% ipython --no-banner

In [1]: import numpy as np

In [2]: np.set_printoptions(suppress=True, linewidth=100)

In [3]: def tidy(a):
   ...:     return np.round(a, 2) + 0
   ...: 

In [4]: X = np.loadtxt("data.csv", delimiter=",")

In [5]: X
Out[5]: 
array([[0.56, 0.11, 0.33],
       [0.22, 0.56, 0.22],
       [0.09, 0.36, 0.55]])

In [6]: # a transition matrix

In [7]: tidy(np.linalg.matrix_power(X, 100))
Out[7]: 
array([[0.26, 0.37, 0.37],
       [0.26, 0.37, 0.37],
       [0.26, 0.37, 0.37]])

In [8]: tidy(X @ np.ones(3))
Out[8]: array([1., 1., 1.])

In [9]: tidy(np.sort(np.abs(np.linalg.eigvals(X)))[::-1])
Out[9]: array([1.  , 0.36, 0.36])

In [10]: p = np.eye(3)[0]

In [11]: for _ in range(3):
    ...:     p = p @ X
    ...:     print(p.round(2))
    ...: 
[0.56 0.11 0.33]
[0.37 0.24 0.39]
[0.29 0.32 0.39]

In [12]: x = np.array([0, -1, 1])

In [13]: target = X @ x

In [14]: tidy(target)
Out[14]: array([ 0.22, -0.34,  0.19])

In [15]: tidy(np.linalg.solve(X, target + X[:, 1]))
Out[15]: array([0., 0., 1.])

In [16]: tidy(np.linalg.solve(X, target))
Out[16]: array([ 0., -1.,  1.])

In [17]: A = np.load("case12.npy")

In [18]: A
Out[18]: 
array([[ 2,  0, 15],
       [ 6,  0,  3],
       [ 0,  7,  9],
       [ 0,  6,  6],
       [ 0,  0, 21],
       [ 0, 19,  0],
       [ 5, 12,  0],
       [ 6,  2,  0],
       [ 0,  0, 21],
       [ 6,  0,  0],
       [ 1,  0, 12],
       [ 7, 10,  0],
       [ 7,  0,  0],
       [ 7,  0,  0],
       [ 2,  0,  9],
       [ 0,  6,  6],
       [ 7,  0,  0],
       [ 0,  0, 24],
       [ 7,  7,  0],
       [ 0, 14,  0],
       [ 4, 10,  0]])

In [19]: cen = (A - A.mean(axis=0)) / A.std(axis=0)

In [20]: np.argwhere(np.abs(cen) > 2)
Out[20]: 
array([[ 5,  1],
       [17,  2]])

In [21]: c = np.linalg.lstsq(np.delete(cen, 2, axis=1), cen[:, 2])[0]

In [22]: tidy(c)
Out[22]: array([-0.76, -0.59])

In [23]: feats = np.loadtxt("out0.csv", delimiter=",")

In [24]: feats
Out[24]: 
array([[4., 1., 0.],
       [0., 4., 1.],
       [0., 0., 4.]])

In [25]: x = np.array([5, 4, 0])

In [26]: feats @ np.ones(3)
Out[26]: array([5., 5., 4.])

In [27]: print(feats @ (2 * x))
[48. 32.  0.]

In [28]: feats @ np.eye(3)[1]
Out[28]: array([1., 4., 0.])

In [29]: print((feats * x).sum(axis=1))
[24. 16.  0.]

In [30]: np.einsum("ij,j->i", feats, x)
Out[30]: array([24., 16.,  0.])
